$ python3 -q
>>> import numpy as np
>>> np.set_printoptions(suppress=True, linewidth=140)
>>> def tidy(a):
...     return np.round(a, 1) + 0
... 
>>> feats = np.array([[0, 1, 0, 3, -2, -1],
...     [-1, 0, 0, 2, -1, 3],
...     [0, 0, 0, 2, 2, 3],
...     [-3, -2, -2, 0, 2, -1],
...     [2, 1, -2, -2, 0, -1],
...     [1, -3, -3, 1, 1, 0]])
>>> # skew, so no eigenvalue has a real part
>>> tidy(feats.mean(axis=0))
array([-0.2, -0.5, -1.2,  1. ,  0.3,  0.5])
>>> np.linalg.matrix_rank(feats)
np.int64(6)
>>> tidy(np.linalg.svd(feats, compute_uv=False))
array([5.9, 5.9, 3.8, 3.8, 1.8, 1.8])
>>> np.diff(feats, axis=0)
array([[-1, -1,  0, -1,  1,  4],
       [ 1,  0,  0,  0,  3,  0],
       [-3, -2, -2, -2,  0, -4],
       [ 5,  3,  0, -2, -2,  0],
       [-1, -4, -1,  3,  1,  1]])
>>> np.abs(feats).max()
np.int64(3)
>>> feats.sum(axis=0)
array([-1, -3, -7,  6,  2,  3])
>>> W0 = np.loadtxt("w.csv", delimiter=",")
>>> W0
array([[  7., -11.,  10.,   0.,  -8., -14.,   2., -16.,  -3.],
       [ 19.,  13.,  10.,   0.,   4.,  22.,  14.,   8.,   9.],
       [-20.,   5., -18.,   0.,   7.,   3., -11.,  14.,  -2.],
       [ -6.,   3.,  -6.,   0.,   3.,   3.,  -3.,   6.,   0.],
       [ 12.,  -1.,  10.,   0.,  -3.,   1.,   7.,  -6.,   2.],
       [  3., -14.,   8.,   0.,  -9., -19.,  -1., -18.,  -5.],
       [ -1.,   3.,  -2.,   0.,   2.,   4.,   0.,   4.,   1.]])
>>> # looks like rank 2
>>> np.linalg.matrix_rank(W0, rtol=0.1)
np.int64(2)
>>> tidy(np.linalg.norm(W0, 2) / np.linalg.norm(W0))
np.float64(0.8)
>>> X = np.load("layer10.npy")
>>> X
array([[ 1,  0,  0,  0,  0],
       [ 3,  1,  0,  0,  0],
       [ 0,  2,  1,  0,  0],
       [ 1, -1,  2,  1,  0],
       [-2, -2, -2,  1,  1]])
>>> X @ X
array([[ 1,  0,  0,  0,  0],
       [ 6,  1,  0,  0,  0],
       [ 6,  4,  1,  0,  0],
       [-1,  2,  4,  1,  0],
       [-9, -9, -2,  2,  1]])
>>> ev, V = np.linalg.eig(X)
>>> ev
array([1., 1., 1., 1., 1.])
>>> tidy(np.sort(np.linalg.eigvals(X.T)))
array([1., 1., 1., 1., 1.])
>>> Y = np.array([[-2, 0, -1], [1, 0, -2]])
>>> basis = np.kron(Y, X)
>>> basis
array([[-2,  0,  0,  0,  0,  0,  0,  0,  0,  0, -1,  0,  0,  0,  0],
       [-6, -2,  0,  0,  0,  0,  0,  0,  0,  0, -3, -1,  0,  0,  0],
       [ 0, -4, -2,  0,  0,  0,  0,  0,  0,  0,  0, -2, -1,  0,  0],
       [-2,  2, -4, -2,  0,  0,  0,  0,  0,  0, -1,  1, -2, -1,  0],
       [ 4,  4,  4, -2, -2,  0,  0,  0,  0,  0,  2,  2,  2, -1, -1],
       [ 1,  0,  0,  0,  0,  0,  0,  0,  0,  0, -2,  0,  0,  0,  0],
       [ 3,  1,  0,  0,  0,  0,  0,  0,  0,  0, -6, -2,  0,  0,  0],
       [ 0,  2,  1,  0,  0,  0,  0,  0,  0,  0,  0, -4, -2,  0,  0],
       [ 1, -1,  2,  1,  0,  0,  0,  0,  0,  0, -2,  2, -4, -2,  0],
       [-2, -2, -2,  1,  1,  0,  0,  0,  0,  0,  4,  4,  4, -2, -2]])
>>> vec = np.array([6, 0, 2, 4, 1])
>>> target = X @ vec
>>> target
array([  6,  18,   2,  14, -11])
>>> tidy(np.linalg.solve(X, target + X[:, 1]))
array([6., 1., 2., 4., 1.])
>>> tidy(np.linalg.solve(X, target))
array([6., 0., 2., 4., 1.])
>>> vec = np.array([-1, -3, 2, 0, 0])
>>> np.sign((X @ vec).round(6))
array([-1, -1, -1,  1,  1])
>>> X @ vec
array([-1, -6, -4,  6,  4])
>>> np.einsum("ij,j->i", X, vec)
array([-1, -6, -4,  6,  4])
>>> X @ np.eye(5)[2]
array([ 0.,  0.,  1.,  2., -2.])
>>> J = np.load("data.npy")
>>> tidy(J)
array([[ 0.6,  0. ,  0. , -0.1,  0.2,  0.2, -0.3,  0. , -0.2],
       [ 0. ,  0. ,  0. ,  0. ,  0. ,  0. ,  0. ,  0. ,  0. ],
       [ 0. ,  0. ,  0. ,  0. ,  0.1, -0.1,  0. ,  0. ,  0. ],
       [-0.1,  0. ,  0. ,  0. ,  0.1, -0.1,  0.1,  0. ,  0. ],
       [ 0.2,  0. ,  0.1,  0.1,  0.6, -0.3,  0. ,  0.2, -0.2],
       [ 0.2,  0. , -0.1, -0.1, -0.3,  0.4, -0.2, -0.1,  0. ],
       [-0.3,  0. ,  0. ,  0.1,  0. , -0.2,  0.2,  0. ,  0.1],
       [ 0. ,  0. ,  0. ,  0. ,  0.2, -0.1,  0. ,  0.1, -0.1],
       [-0.2,  0. ,  0. ,  0. , -0.2,  0. ,  0.1, -0.1,  0.1]])
>>> # symmetric, so the eigenvalues are real
>>> Y = J / np.sqrt((J ** 2).mean(axis=1, keepdims=True))
>>> tidy(J - J.mean(axis=1, keepdims=True))
array([[ 0.5,  0. ,  0. , -0.1,  0.1,  0.2, -0.4,  0. , -0.2],
       [ 0. ,  0. ,  0. ,  0. ,  0. ,  0. ,  0. ,  0. ,  0. ],
       [ 0. ,  0. ,  0. ,  0. ,  0.1, -0.1,  0. ,  0. ,  0. ],
       [-0.1,  0. ,  0. ,  0. ,  0.1, -0.1,  0. ,  0. ,  0. ],
       [ 0.1, -0.1,  0.1,  0. ,  0.6, -0.4, -0.1,  0.1, -0.2],
       [ 0.3,  0. , -0.1, -0.1, -0.3,  0.4, -0.2, -0.1,  0. ],
       [-0.3,  0. ,  0. ,  0.1,  0. , -0.1,  0.2,  0. ,  0.1],
       [ 0. ,  0. ,  0. ,  0. ,  0.2, -0.1,  0. ,  0. , -0.1],
       [-0.1,  0. ,  0. ,  0. , -0.1,  0. ,  0.1,  0. ,  0.1]])
>>> tidy(np.linalg.norm(Y, axis=1))
array([3., 3., 3., 3., 3., 3., 3., 3., 3.])
>>> tidy(Y[4])
array([ 0.6, -0.2,  0.5,  0.3,  2.4, -1.3, -0.2,  0.8, -0.6])
>>> U, sig, Vh = np.linalg.svd(J)
>>> tidy(sig)
array([1., 1., 0., 0., 0., 0., 0., 0., 0.])
>>> Y = U[:, :2] @ np.diag(sig[:2]) @ Vh[:2]
>>> np.linalg.matrix_rank(J, rtol=0.05)
np.int64(2)
>>> tidy(np.linalg.norm(J - Y, 2)), tidy(sig[2])
(np.float64(0.0), np.float64(0.0))
>>> tidy(np.abs(J - Y).max())
np.float64(0.0)
>>> U, sig, Vh = np.linalg.svd(J)
>>> V = Vh[:(sig > 1e-8).sum()]
>>> rng = np.random.default_rng(53400)
>>> vec = J[7] + 3 * J[1] + rng.integers(2) * np.eye(9)[2]
>>> tidy(vec)
array([0.1, 0. , 1. , 0. , 0.1, 0. , 0. , 0. , 0. ])
>>> tidy(np.linalg.norm(vec - V.T @ V @ vec))
np.float64(1.0)
>>> tidy(V.T @ V)
array([[ 0.6,  0. ,  0. , -0.1,  0.2,  0.2, -0.3,  0. , -0.2],
       [ 0. ,  0. ,  0. ,  0. ,  0. ,  0. ,  0. ,  0. ,  0. ],
       [ 0. ,  0. ,  0. ,  0. ,  0.1, -0.1,  0. ,  0. ,  0. ],
       [-0.1,  0. ,  0. ,  0. ,  0.1, -0.1,  0.1,  0. ,  0. ],
       [ 0.2,  0. ,  0.1,  0.1,  0.6, -0.3,  0. ,  0.2, -0.2],
       [ 0.2,  0. , -0.1, -0.1, -0.3,  0.4, -0.2, -0.1,  0. ],
       [-0.3,  0. ,  0. ,  0.1,  0. , -0.2,  0.2,  0. ,  0.1],
       [ 0. ,  0. ,  0. ,  0. ,  0.2, -0.1,  0. ,  0.1, -0.1],
       [-0.2,  0. ,  0. ,  0. , -0.2,  0. ,  0.1, -0.1,  0.1]])
>>> np.allclose(V.T @ V @ vec, vec)
False
>>> tidy(np.diag(V.T @ V))
array([0.6, 0. , 0. , 0. , 0.6, 0.4, 0.2, 0.1, 0.1])
>>> m1 = np.loadtxt("out17.csv", delimiter=",")
>>> m1
array([[  4.,   5.,   6.,   7.,   8.,   9.,  10.,  11.,  12.,  13.,  14.],
       [ 15.,  16.,  17.,  18.,  19.,  20.,  21.,  22.,  23.,  24.,  25.],
       [ 26.,  27.,  28.,  29.,  30.,  31.,  32.,  33.,  34.,  35.,  36.],
       [ 37.,  38.,  39.,  40.,  41.,  42.,  43.,  44.,  45.,  46.,  47.],
       [ 48.,  49.,  50.,  51.,  52.,  53.,  54.,  55.,  56.,  57.,  58.],
       [ 59.,  60.,  61.,  62.,  63.,  64.,  65.,  66.,  67.,  68.,  69.],
       [ 70.,  71.,  72.,  73.,  74.,  75.,  76.,  77.,  78.,  79.,  80.],
       [ 81.,  82.,  83.,  84.,  85.,  86.,  87.,  88.,  89.,  90.,  91.],
       [ 92.,  93.,  94.,  95.,  96.,  97.,  98.,  99., 100., 101., 102.],
       [103., 104., 105., 106., 107., 108., 109., 110., 111., 112., 113.],
       [114., 115., 116., 117., 118., 119., 120., 121., 122., 123., 124.],
       [125., 126., 127., 128., 129., 130., 131., 132., 133., 134., 135.],
       [136., 137., 138., 139., 140., 141., 142., 143., 144., 145., 146.],
       [147., 148., 149., 150., 151., 152., 153., 154., 155., 156., 157.]])
>>> Y = np.linalg.inv(X)
>>> X @ Y
array([[1., 0., 0., 0., 0.],
       [0., 1., 0., 0., 0.],
       [0., 0., 1., 0., 0.],
       [0., 0., 0., 1., 0.],
       [0., 0., 0., 0., 1.]])
>>> tidy(np.linalg.inv(Y))
array([[ 1.,  0.,  0.,  0.,  0.],
       [ 3.,  1.,  0.,  0.,  0.],
       [ 0.,  2.,  1.,  0.,  0.],
       [ 1., -1.,  2.,  1.,  0.],
       [-2., -2., -2.,  1.,  1.]])
>>> np.allclose(Y, X.T)
False
>>> (np.abs(Y) > 1e-9).astype(int)
array([[1, 0, 0, 0, 0],
       [1, 1, 0, 0, 0],
       [1, 1, 1, 0, 0],
       [1, 1, 1, 1, 0],
       [1, 1, 1, 1, 1]])
>>> tidy(np.linalg.det(X) * np.linalg.det(Y))
np.float64(1.0)
>>> tidy(np.linalg.slogdet(X)[0])
np.float64(1.0)
>>> tidy(np.linalg.det(X) * Y)
array([[  1.,   0.,   0.,   0.,   0.],
       [ -3.,   1.,   0.,   0.,   0.],
       [  6.,  -2.,   1.,   0.,   0.],
       [-16.,   5.,  -2.,   1.,   0.],
       [ 24.,  -7.,   4.,  -1.,   1.]])
>>> tidy(np.linalg.norm(m1, 2) / np.linalg.norm(m1))
np.float64(1.0)
>>> [round(float(x), 1) for x in np.linalg.svd(m1, compute_uv=False)[:3]]
[1141.0, 18.9, 0.0]
>>> np.linalg.matrix_rank(m1, rtol=0.1)
np.int64(1)
>>> rk = np.linalg.matrix_rank(m1)
>>> rk
np.int64(2)
>>> N = np.linalg.svd(m1)[2][rk:].T
>>> N.shape
(11, 9)
>>> tidy(N @ N.T)
array([[ 0.7, -0.3, -0.2, -0.2, -0.1, -0.1,  0. ,  0. ,  0. ,  0.1,  0.1],
       [-0.3,  0.8, -0.2, -0.2, -0.1, -0.1, -0.1,  0. ,  0. ,  0.1,  0.1],
       [-0.2, -0.2,  0.8, -0.1, -0.1, -0.1, -0.1,  0. ,  0. ,  0. ,  0. ],
       [-0.2, -0.2, -0.1,  0.9, -0.1, -0.1, -0.1, -0.1,  0. ,  0. ,  0. ],
       [-0.1, -0.1, -0.1, -0.1,  0.9, -0.1, -0.1, -0.1, -0.1, -0.1,  0. ],
       [-0.1, -0.1, -0.1, -0.1, -0.1,  0.9, -0.1, -0.1, -0.1, -0.1, -0.1],
       [ 0. , -0.1, -0.1, -0.1, -0.1, -0.1,  0.9, -0.1, -0.1, -0.1, -0.1],
       [ 0. ,  0. ,  0. , -0.1, -0.1, -0.1, -0.1,  0.9, -0.1, -0.2, -0.2],
       [ 0. ,  0. ,  0. ,  0. , -0.1, -0.1, -0.1, -0.1,  0.8, -0.2, -0.2],
       [ 0.1,  0.1,  0. ,  0. , -0.1, -0.1, -0.1, -0.2, -0.2,  0.8, -0.3],
       [ 0.1,  0.1,  0. ,  0. ,  0. , -0.1, -0.1, -0.2, -0.2, -0.3,  0.7]])
>>> np.linalg.matrix_rank(m1.T @ m1), np.linalg.matrix_rank(m1 @ m1.T)
(np.int64(2), np.int64(2))
>>> vec = np.array([-2, 0, 2, 0, 0, 1])
>>> tidy(np.linalg.eigvals(feats).real)
array([0., 0., 0., 0., 0., 0.])
>>> tidy(np.linalg.svd(feats, compute_uv=False))
array([5.9, 5.9, 3.8, 3.8, 1.8, 1.8])
>>> tidy(np.linalg.det(feats))
np.float64(1521.0)
>>> Q = np.linalg.solve(np.eye(6) - feats, np.eye(6) + feats)
>>> tidy(np.linalg.det(Q))
np.float64(1.0)
>>> A = np.array([[0.4, 0.0, 1.1, -0.7, -1.5, 0.1],
...     [0.1, 1.6, -0.6, -0.5, 1.1, -0.2],
...     [1.6, 0.4, 0.1, -2.1, -1.5, 0.3],
...     [-0.5, -0.3, -1.7, -1.1, -0.5, 0.7],
...     [2.6, 1.2, -0.7, -0.5, 0.0, 0.6],
...     [0.3, 1.7, 0.5, -1.3, 0.2, 1.9],
...     [-0.7, 0.4, 0.3, -1.2, -1.2, -1.4],
...     [0.4, 1.3, -0.1, 0.1, -0.6, -0.8],
...     [0.4, 1.2, -0.8, 1.0, 0.4, -0.3],
...     [-0.7, -1.7, -0.2, -0.1, 0.6, 0.3],
...     [0.4, 0.2, 0.5, -0.4, 0.6, 1.0],
...     [1.3, 0.4, 0.6, -0.6, 1.0, 0.5],
...     [-0.1, 0.0, -0.3, -1.3, -0.9, -0.8]])
>>> A
array([[ 0.4,  0. ,  1.1, -0.7, -1.5,  0.1],
       [ 0.1,  1.6, -0.6, -0.5,  1.1, -0.2],
       [ 1.6,  0.4,  0.1, -2.1, -1.5,  0.3],
       [-0.5, -0.3, -1.7, -1.1, -0.5,  0.7],
       [ 2.6,  1.2, -0.7, -0.5,  0. ,  0.6],
       [ 0.3,  1.7,  0.5, -1.3,  0.2,  1.9],
       [-0.7,  0.4,  0.3, -1.2, -1.2, -1.4],
       [ 0.4,  1.3, -0.1,  0.1, -0.6, -0.8],
       [ 0.4,  1.2, -0.8,  1. ,  0.4, -0.3],
       [-0.7, -1.7, -0.2, -0.1,  0.6,  0.3],
       [ 0.4,  0.2,  0.5, -0.4,  0.6,  1. ],
       [ 1.3,  0.4,  0.6, -0.6,  1. ,  0.5],
       [-0.1,  0. , -0.3, -1.3, -0.9, -0.8]])
>>> np.linalg.cond(J) > 100
np.True_
>>> np.argsort(-np.linalg.norm(J, axis=0).round(6), kind="stable")[:3]
array([4, 0, 5])
>>> cen = A - A.mean(axis=0)
>>> U, sig, Vh = np.linalg.svd(cen, full_matrices=False)
>>> tidy(sig ** 2 / (sig ** 2).sum())
array([0.3, 0.3, 0.2, 0.1, 0.1, 0. ])
>>> tidy(sig)
array([4.1, 3.7, 3.2, 2.4, 2.3, 1.5])
>>> tidy(Vh[0] * np.sign(Vh[0, np.abs(Vh[0]).argmax()]))
array([0.6, 0.5, 0. , 0.2, 0.5, 0.4])
>>> tidy(cen.mean(axis=0))
array([0., 0., 0., 0., 0., 0.])
>>> np.linalg.matrix_rank(cen)
np.int64(6)
>>> np.searchsorted(np.cumsum(sig ** 2) / (sig ** 2).sum(), 0.9) + 1
np.int64(5)
